$ python -q
>>> import numpy as np
>>> from numpy import linalg as LA
>>> np.set_printoptions(suppress=True, linewidth=120)
>>> def tidy(a):
...     return np.round(a, 3) + 0
... 
>>> W0 = np.loadtxt("data.csv", delimiter=",")
>>> W0
array([[ -3.,  -3.,  -3.,  -3.,  -3.,  -3.],
       [ -3.,  -6.,  -6.,  -6.,  -6.,  -6.],
       [ -3.,  -6.,  -9.,  -9.,  -9.,  -9.],
       [ -3.,  -6.,  -9., -12., -12., -12.],
       [ -3.,  -6.,  -9., -12., -15., -15.],
       [ -3.,  -6.,  -9., -12., -15., -18.]])
>>> # symmetric
>>> [round(float(LA.det(W0[:i, :i])), 2) + 0 for i in range(1, 7)]
[-3.0, 9.0, -27.0, 81.0, -243.0, 729.0]
>>> vals, evecs = LA.eigh(W0)
>>> tidy(LA.svd(W0, compute_uv=False))
array([51.621,  5.964,  2.324,  1.339,  0.957,  0.796])
>>> tidy(evecs @ np.diag(vals) @ evecs.T)
array([[ -3.,  -3.,  -3.,  -3.,  -3.,  -3.],
       [ -3.,  -6.,  -6.,  -6.,  -6.,  -6.],
       [ -3.,  -6.,  -9.,  -9.,  -9.,  -9.],
       [ -3.,  -6.,  -9., -12., -12., -12.],
       [ -3.,  -6.,  -9., -12., -15., -15.],
       [ -3.,  -6.,  -9., -12., -15., -18.]])
>>> (vals > 1e-8).sum(), (vals < -1e-8).sum()
(np.int64(0), np.int64(6))
>>> tidy(LA.eigvalsh(W0 + 4 * np.eye(6)))
array([-47.621,  -1.964,   1.676,   2.661,   3.043,   3.204])
>>> tidy(evecs.T @ W0 @ evecs)
array([[-51.621,   0.   ,   0.   ,   0.   ,   0.   ,   0.   ],
       [  0.   ,  -5.964,   0.   ,   0.   ,   0.   ,   0.   ],
       [  0.   ,   0.   ,  -2.324,   0.   ,   0.   ,   0.   ],
       [  0.   ,   0.   ,   0.   ,  -1.339,   0.   ,   0.   ],
       [  0.   ,   0.   ,   0.   ,   0.   ,  -0.957,   0.   ],
       [  0.   ,   0.   ,   0.   ,   0.   ,   0.   ,  -0.796]])
>>> vals, evecs = LA.eigh(W0)
>>> x0 = np.array([0, 0, 2, 1, 1, 2])
>>> x0 @ W0 @ x0
np.float64(-411.0)
>>> np.abs(W0).sum(axis=1).max(), tidy(np.abs(vals).max())
(np.float64(63.0), np.float64(51.621))
>>> def softmax(z):
...     e = np.exp(z - z.max(axis=-1, keepdims=True))
...     return e / e.sum(axis=-1, keepdims=True)
... 
>>> tidy(softmax(W0[2]))
array([0.944, 0.047, 0.002, 0.002, 0.002, 0.002])
>>> tidy(softmax(10 * W0[2]))
array([1., 0., 0., 0., 0., 0.])
>>> tidy(softmax(W0[2] + 3))
array([0.944, 0.047, 0.002, 0.002, 0.002, 0.002])
>>> S = W0 @ W0.T / np.sqrt(6)
>>> tidy(softmax(S))
array([[0.   , 0.   , 0.   , 0.   , 0.025, 0.975],
       [0.   , 0.   , 0.   , 0.   , 0.001, 0.999],
       [0.   , 0.   , 0.   , 0.   , 0.   , 1.   ],
       [0.   , 0.   , 0.   , 0.   , 0.   , 1.   ],
       [0.   , 0.   , 0.   , 0.   , 0.   , 1.   ],
       [0.   , 0.   , 0.   , 0.   , 0.   , 1.   ]])
>>> tidy(softmax(S)[2] @ W0)
array([ -3.,  -6.,  -9., -12., -15., -18.])
>>> softmax(S).round(6).argmax(axis=1)
array([5, 5, 5, 5, 5, 5])
